$ python3 -q
>>> import numpy as np
>>> np.set_printoptions(precision=1, suppress=True, linewidth=200, legacy="1.25")
>>> def rnd(a):
...     return np.round(a, 1) + 0
... 
>>> data = np.load("a.npy")
>>> print(data)
[[1.  0.5 0.2 0.1 0.1 0.  0.  0.  0.  0. ]
 [0.5 1.  0.5 0.2 0.1 0.1 0.  0.  0.  0. ]
 [0.2 0.5 1.  0.5 0.2 0.1 0.1 0.  0.  0. ]
 [0.1 0.2 0.5 1.  0.5 0.2 0.1 0.1 0.  0. ]
 [0.1 0.1 0.2 0.5 1.  0.5 0.2 0.1 0.1 0. ]
 [0.  0.1 0.1 0.2 0.5 1.  0.5 0.2 0.1 0.1]
 [0.  0.  0.1 0.1 0.2 0.5 1.  0.5 0.2 0.1]
 [0.  0.  0.  0.1 0.1 0.2 0.5 1.  0.5 0.2]
 [0.  0.  0.  0.  0.1 0.1 0.2 0.5 1.  0.5]
 [0.  0.  0.  0.  0.  0.1 0.1 0.2 0.5 1. ]]
>>> x = np.ones(10)
>>> for _ in range(6):
...     x = data @ x
...     x /= np.linalg.norm(x)
...     print(round(x @ data @ x, 1))
... 
2.5
2.6
2.6
2.6
2.6
2.6
>>> rnd(x)
array([0.2, 0.3, 0.3, 0.4, 0.4, 0.4, 0.4, 0.3, 0.3, 0.2])
>>> feats = np.array([[-6, 3, 1, 2, 2],
...     [3, -4, 2, -1, -3],
...     [-2, -2, 9, 0, -1],
...     [1, -2, -2, -12, 3],
...     [0, 1, 0, 3, 7]])
>>> x = np.array([9, 6, 9, 7, 0])
>>> y = feats @ x
>>> y
array([ -13,   14,   51, -105,   27])
>>> rnd(np.linalg.solve(feats, -2 * y))
array([-18., -12., -18., -14.,   0.])
>>> rnd(np.linalg.solve(feats.T, feats[0]))
array([1., 0., 0., 0., 0.])
>>> rnd(np.linalg.solve(feats, y))
array([9., 6., 9., 7., 0.])
>>> C2 = feats.T @ feats
>>> rnd(np.linalg.svd(feats, compute_uv=False) ** 2)
array([182.7, 111.5,  75.2,  33.5,   1.1])
>>> np.linalg.matrix_rank(C2)
5
>>> r0 = np.array([0, -1, -3, -3, 2])
>>> Y = feats + np.outer(r0, np.eye(5)[1])
>>> np.linalg.matrix_rank(np.linalg.inv(Y) - np.linalg.inv(feats), tol=1e-8)
1
>>> Y
array([[ -6.,   3.,   1.,   2.,   2.],
       [  3.,  -5.,   2.,  -1.,  -3.],
       [ -2.,  -5.,   9.,   0.,  -1.],
       [  1.,  -5.,  -2., -12.,   3.],
       [  0.,   3.,   0.,   3.,   7.]])
>>> print(rnd(np.linalg.det(Y) / np.linalg.det(feats)), rnd(1 + np.linalg.solve(feats, r0)[1]))
1.0 1.0
>>> rng = np.random.default_rng(12)
>>> M = rng.normal(size=(10, 5))
>>> M = 20 * M / np.linalg.norm(M, axis=1, keepdims=True)
>>> rnd(M)
array([[ -0.1,   9.6,   6.8,   6.6,  14.8],
       [-11.2,  -5.8, -12.3,  -1. ,   9.3],
       [ -0.2,   4.6, -17.5,   1.4,  -8.3],
       [ 15.5,   7.8,   8.3,  -0.5,   5.4],
       [ 12.1,  -6.3,  -9.2,  -2.1, -11.2],
       [ -5.9,  -2.8,  -7.2,   7.6, -15.8],
       [  9.2,  -7. ,  -6.1, -15.1,  -1.6],
       [ -2.6,   2. ,  -5.5,   1. ,  18.9],
       [  6.1,  -8.6,  14.3,  -1.9,   8.9],
       [  5.7,  -3.6, -17.8,  -3.2,   5.1]])
>>> x = np.array([8, 3, 6, 0, 2])
>>> y = M @ x
>>> rnd(np.linalg.solve(M.T @ M, M.T @ y))
array([8., 3., 6., 0., 2.])
>>> print(rnd(np.linalg.lstsq(M, y)[0]))
[8. 3. 6. 0. 2.]
>>> y = y + 0.1 * rng.normal(size=10)
>>> rnd(y)
array([  98.4, -162.7, -109.8,  208.2,    0.8, -129.9,   12.9,  -10. ,  127.1,  -62.2])
>>> beta, *_ = np.linalg.lstsq(M, y)
>>> [round(float(np.linalg.norm(np.linalg.solve(M.T @ M + lam * np.eye(5), M.T @ y))), 2) for lam in (0, 1, 10, 100)]
[10.63, 10.62, 10.51, 9.59]
>>> print(beta.round())
[8. 3. 6. 0. 2.]
>>> rnd(np.linalg.norm(y - M @ beta))
0.2
>>> print(rnd(beta))
[8. 3. 6. 0. 2.]
